$ python3 -q
>>> import numpy as np
>>> import numpy.linalg as la
>>> np.set_printoptions(precision=3, suppress=True, linewidth=120, sign=" ")
>>> def tidy(a):
...     return np.round(a, 3) + 0
... 
>>> K = np.loadtxt("run0.csv", delimiter=",")
>>> K
array([[ 21.,  -6.,   0.,   0.,  -3.,   4.,   2.,  -1.,  -4.,  -6.],
       [ -6.,  18.,   0.,  -6.,   8.,  -7.,   8.,   5.,  -2.,   4.],
       [  0.,   0.,   9.,   0.,  -4.,   3.,   3.,  -2.,  -2.,   2.],
       [  0.,  -6.,   0.,  21., -14.,   6.,   5.,   4.,  -7.,   3.],
       [ -3.,   8.,  -4., -14.,  18.,  -7.,  -2.,  -4.,   6.,   0.],
       [  4.,  -7.,   3.,   6.,  -7.,   8.,   1.,  -2.,  -8.,   2.],
       [  2.,   8.,   3.,   5.,  -2.,   1.,  10.,   4.,  -9.,   5.],
       [ -1.,   5.,  -2.,   4.,  -4.,  -2.,   4.,   7.,  -4.,   2.],
       [ -4.,  -2.,  -2.,  -7.,   6.,  -8.,  -9.,  -4.,  21.,  -9.],
       [ -6.,   4.,   2.,   3.,   0.,   2.,   5.,   2.,  -9.,   9.]])
>>> w, V = la.eigh(K)
>>> x0 = np.array([2, -2, -1, -1, -2, 1, 0, 0, 0, 0])
>>> tidy(la.eigvalsh(K[1:, 1:]))
array([  0.   ,   0.326,   0.968,   3.842,   6.416,  10.555,  15.966,  33.872,  49.055])
>>> x0 @ K @ x0
np.float64(360.0)
>>> tidy(V * np.maximum(w, 0) @ V.T)
array([[ 21.,  -6.,   0.,   0.,  -3.,   4.,   2.,  -1.,  -4.,  -6.],
       [ -6.,  18.,   0.,  -6.,   8.,  -7.,   8.,   5.,  -2.,   4.],
       [  0.,   0.,   9.,   0.,  -4.,   3.,   3.,  -2.,  -2.,   2.],
       [  0.,  -6.,   0.,  21., -14.,   6.,   5.,   4.,  -7.,   3.],
       [ -3.,   8.,  -4., -14.,  18.,  -7.,  -2.,  -4.,   6.,   0.],
       [  4.,  -7.,   3.,   6.,  -7.,   8.,   1.,  -2.,  -8.,   2.],
       [  2.,   8.,   3.,   5.,  -2.,   1.,  10.,   4.,  -9.,   5.],
       [ -1.,   5.,  -2.,   4.,  -4.,  -2.,   4.,   7.,  -4.,   2.],
       [ -4.,  -2.,  -2.,  -7.,   6.,  -8.,  -9.,  -4.,  21.,  -9.],
       [ -6.,   4.,   2.,   3.,   0.,   2.,   5.,   2.,  -9.,   9.]])
>>> tidy(V * np.abs(w) @ V.T)
array([[ 21.,  -6.,   0.,   0.,  -3.,   4.,   2.,  -1.,  -4.,  -6.],
       [ -6.,  18.,   0.,  -6.,   8.,  -7.,   8.,   5.,  -2.,   4.],
       [  0.,   0.,   9.,   0.,  -4.,   3.,   3.,  -2.,  -2.,   2.],
       [  0.,  -6.,   0.,  21., -14.,   6.,   5.,   4.,  -7.,   3.],
       [ -3.,   8.,  -4., -14.,  18.,  -7.,  -2.,  -4.,   6.,   0.],
       [  4.,  -7.,   3.,   6.,  -7.,   8.,   1.,  -2.,  -8.,   2.],
       [  2.,   8.,   3.,   5.,  -2.,   1.,  10.,   4.,  -9.,   5.],
       [ -1.,   5.,  -2.,   4.,  -4.,  -2.,   4.,   7.,  -4.,   2.],
       [ -4.,  -2.,  -2.,  -7.,   6.,  -8.,  -9.,  -4.,  21.,  -9.],
       [ -6.,   4.,   2.,   3.,   0.,   2.,   5.,   2.,  -9.,   9.]])
>>> def softmax(z):
...     e = np.exp(z - z.max(axis=-1, keepdims=True))
...     return e / e.sum(axis=-1, keepdims=True)
... 
>>> tidy(softmax(K[1] + -3))
array([ 0.,  1.,  0.,  0.,  0.,  0.,  0.,  0.,  0.,  0.])
>>> tidy(softmax(10 * K[1]))
array([ 0.,  1.,  0.,  0.,  0.,  0.,  0.,  0.,  0.,  0.])
>>> tidy(softmax(K[1]))
array([ 0.,  1.,  0.,  0.,  0.,  0.,  0.,  0.,  0.,  0.])
>>> S = K @ K.T / np.sqrt(10)
>>> tidy(softmax(S + np.triu(np.full(S.shape, -np.inf), 1)))
array([[ 1.   ,  0.   ,  0.   ,  0.   ,  0.   ,  0.   ,  0.   ,  0.   ,  0.   ,  0.   ],
       [ 0.   ,  1.   ,  0.   ,  0.   ,  0.   ,  0.   ,  0.   ,  0.   ,  0.   ,  0.   ],
       [ 0.   ,  0.   ,  1.   ,  0.   ,  0.   ,  0.   ,  0.   ,  0.   ,  0.   ,  0.   ],
       [ 0.   ,  0.   ,  0.   ,  1.   ,  0.   ,  0.   ,  0.   ,  0.   ,  0.   ,  0.   ],
       [ 0.   ,  0.   ,  0.   ,  0.   ,  1.   ,  0.   ,  0.   ,  0.   ,  0.   ,  0.   ],
       [ 0.   ,  0.   ,  0.   ,  1.   ,  0.   ,  0.   ,  0.   ,  0.   ,  0.   ,  0.   ],
       [ 0.   ,  0.   ,  0.   ,  0.   ,  0.   ,  0.   ,  1.   ,  0.   ,  0.   ,  0.   ],
       [ 0.   ,  0.   ,  0.   ,  0.926,  0.   ,  0.   ,  0.074,  0.   ,  0.   ,  0.   ],
       [ 0.   ,  0.   ,  0.   ,  0.   ,  0.   ,  0.   ,  0.   ,  0.   ,  1.   ,  0.   ],
       [ 0.   ,  0.   ,  0.   ,  0.   ,  0.   ,  0.   ,  0.   ,  0.   ,  0.   ,  1.   ]])
>>> tidy(softmax(S)[1] @ K)
array([-6., 18.,  0., -6.,  8., -7.,  8.,  5., -2.,  4.])
>>> softmax(S).round(6).argmax(axis=1)
array([ 0,  1,  2,  3,  4,  3,  6,  3,  8,  9])
>>> E = np.load("x.npy")
>>> E
array([[ 15,  36,   0,   0,   0,   0],
       [  0,  51,   0,   0,   0,   0],
       [  0,  15,   9,  65,  60,  33],
       [ 23,  26,   4,  21,   3,  11],
       [  0,  39,   0,  17,  21,   7],
       [  9,  15,   0,  34,   6,  12],
       [  0,  14,   0,  50,  49,  24],
       [  0,  43,   0,  58,  45,  28],
       [  0,  26,   8,  58,  62,  32],
       [ 12,  18,   0,  45,  20,  19],
       [  0,  32,   0,  45,  55,  25],
       [  0,  38,   0,  21,   0,   5],
       [  0,  45,   0,  44,  22,  16],
       [  0,   9,   0,  64,  52,  28],
       [ 16,  24,   8,   5,   4,   7],
       [ 29,  15,  17,  33,  22,  19],
       [  0,  50,   0,   3,  10,   7],
       [  0,  47,   0,  50,  35,  20],
       [  0,  11,   0,  13,   0,   0]])
>>> O, r_ = la.qr(E)
>>> tidy(O @ r_)
array([[ 15.,  36.,   0.,   0.,   0.,   0.],
       [  0.,  51.,   0.,   0.,   0.,   0.],
       [  0.,  15.,   9.,  65.,  60.,  33.],
       [ 23.,  26.,   4.,  21.,   3.,  11.],
       [  0.,  39.,   0.,  17.,  21.,   7.],
       [  9.,  15.,   0.,  34.,   6.,  12.],
       [  0.,  14.,   0.,  50.,  49.,  24.],
       [  0.,  43.,   0.,  58.,  45.,  28.],
       [  0.,  26.,   8.,  58.,  62.,  32.],
       [ 12.,  18.,   0.,  45.,  20.,  19.],
       [  0.,  32.,   0.,  45.,  55.,  25.],
       [  0.,  38.,   0.,  21.,   0.,   5.],
       [  0.,  45.,   0.,  44.,  22.,  16.],
       [  0.,   9.,   0.,  64.,  52.,  28.],
       [ 16.,  24.,   8.,   5.,   4.,   7.],
       [ 29.,  15.,  17.,  33.,  22.,  19.],
       [  0.,  50.,   0.,   3.,  10.,   7.],
       [  0.,  47.,   0.,  50.,  35.,  20.],
       [  0.,  11.,   0.,  13.,   0.,   0.]])
>>> tidy(abs(r_[0, 0])), tidy(la.norm(E[:, 0]))
(np.float64(45.563), np.float64(45.563))
>>> Xc = E - E.mean(axis=0)
>>> V = la.svd(Xc)[2][:4]
>>> Y = Xc - Xc @ V.T @ V
>>> tidy(la.norm(Y) / la.norm(Xc))
np.float64(0.083)
>>> tidy(np.cov(Xc @ V.T, rowvar=False))
array([[ 1103.214,     0.   ,     0.   ,     0.   ],
       [    0.   ,   215.819,     0.   ,     0.   ],
       [    0.   ,     0.   ,    61.915,     0.   ],
       [    0.   ,     0.   ,     0.   ,    60.381]])
>>> tidy(np.diag(V.T @ V))
array([ 0.792,  0.998,  0.196,  0.935,  0.912,  0.167])
>>> Xc = (E - E.mean(axis=0)) / E.std(axis=0)
>>> np.argwhere(np.abs(Xc) > 2)
array([[ 15,   0],
       [ 15,   2]])
>>> tidy(Xc.std(axis=0))
array([ 1.,  1.,  1.,  1.,  1.,  1.])
>>> beta = la.lstsq(np.delete(Xc, 5, axis=1), Xc[:, 5])[0]
>>> np.abs(beta).argmax()
np.int64(3)
>>> tidy(1 - np.var(Xc[:, 5] - np.delete(Xc, 5, axis=1) @ beta))
np.float64(0.98)
>>> W0 = np.load("mat.npy")
>>> W0
array([[-5,  1,  3,  3,  5,  5,  5,  5,  2,  4],
       [-5,  1,  3,  3,  5,  5,  5,  5,  2,  4],
       [ 2,  4, -4,  0, -5,  5,  4, -2,  4, -2],
       [ 2, -2,  1,  4, -5, -1, -4, -1,  4,  1],
       [ 3,  1, -3,  2, -4,  2,  3, -2,  4, -3],
       [ 3, -2, -1, -4, -2, -4, -1,  2,  5,  4],
       [-1,  3,  4, -1, -5,  4, -5, -1,  3,  3],
       [-5, -4,  3,  1,  2,  3, -2,  4, -5,  3],
       [ 3, -3,  3, -2, -5,  1, -4, -1, -4, -5],
       [-4, -1,  5, -2,  4, -4,  5, -1, -4, -3]])
>>> x0 = np.array([-2, -1, -2, -3, 1, -1])
>>> rhs = E @ x0
>>> rhs
array([ -66,  -51, -201, -151,  -76, -141, -139, -200, -186, -176, -137, -106, -171, -177,  -90, -203,  -56, -182,
        -50])
>>> tidy(la.solve(E.T @ E, E.T @ rhs))
array([-2., -1., -2., -3.,  1., -1.])
>>> rng = np.random.default_rng(51)
>>> rhs = rhs + 0.1 * rng.normal(size=19)
>>> tidy(rhs)
array([ -66.058,  -51.062, -200.992, -150.875,  -76.032, -141.11 , -139.08 , -199.822, -186.035, -176.118, -137.03 ,
       -105.97 , -170.971, -176.814,  -90.019, -203.155,  -55.849, -181.971,  -49.97 ])
>>> beta, *_ = la.lstsq(E, rhs)
>>> tidy(E.T @ (rhs - E @ beta))
array([ 0.,  0.,  0.,  0.,  0.,  0.])
>>> tidy(la.norm(rhs - E @ beta))
np.float64(0.359)
>>> beta.round()
array([-2., -1., -2., -3.,  1., -1.])
